$ python3 -q
>>> import numpy as np
>>> np.set_printoptions(precision=2, suppress=True, linewidth=200)
>>> feats = np.diag(np.array([2, 0, 2, 0])) + 4 * np.eye(4, k=1) + 4 * np.eye(4, k=-1)
>>> feats
array([[2., 4., 0., 0.],
       [4., 0., 4., 0.],
       [0., 4., 2., 4.],
       [0., 0., 4., 0.]])
>>> other = feats[0, 0] * feats[1:] - np.outer(feats[1:, 0], feats[0])
>>> other
array([[  0., -16.,   8.,   0.],
       [  0.,   8.,   4.,   8.],
       [  0.,   0.,   8.,   0.]])
>>> np.flatnonzero(~other.round(6).any(axis=1))
array([], dtype=int64)
>>> def softmax(z):
...     e = np.exp(z - z.max(axis=-1, keepdims=True))
...     return e / e.sum(axis=-1, keepdims=True)
... 
>>> np.round(softmax(10 * other[0]), 2) + 0
array([0., 0., 1., 0.])
>>> np.round(softmax(other[0] + 3), 2) + 0
array([0., 0., 1., 0.])
>>> softmax(other).sum(axis=1)
array([1., 1., 1.])
>>> att = other @ other.T / np.sqrt(4)
>>> np.round(softmax(att + np.triu(np.full(att.shape, -np.inf), 1)), 2) + 0
array([[1. , 0. , 0. ],
       [0. , 1. , 0. ],
       [0.5, 0. , 0.5]])
>>> (feats + feats.T) / 2
array([[2., 4., 0., 0.],
       [4., 0., 4., 0.],
       [0., 4., 2., 4.],
       [0., 0., 4., 0.]])
>>> np.sort(np.abs(np.linalg.eigvals(feats)))
array([1.67, 3.67, 5.55, 7.55])
>>> np.trace(feats)
np.float64(4.0)
>>> feats @ feats
array([[20.,  8., 16.,  0.],
       [ 8., 32.,  8., 16.],
       [16.,  8., 36.,  8.],
       [ 0., 16.,  8., 16.]])
>>> (feats - feats.T) / 2
array([[0., 0., 0., 0.],
       [0., 0., 0., 0.],
       [0., 0., 0., 0.],
       [0., 0., 0., 0.]])
>>> np.round(np.linalg.det(feats), 2)
np.float64(256.0)
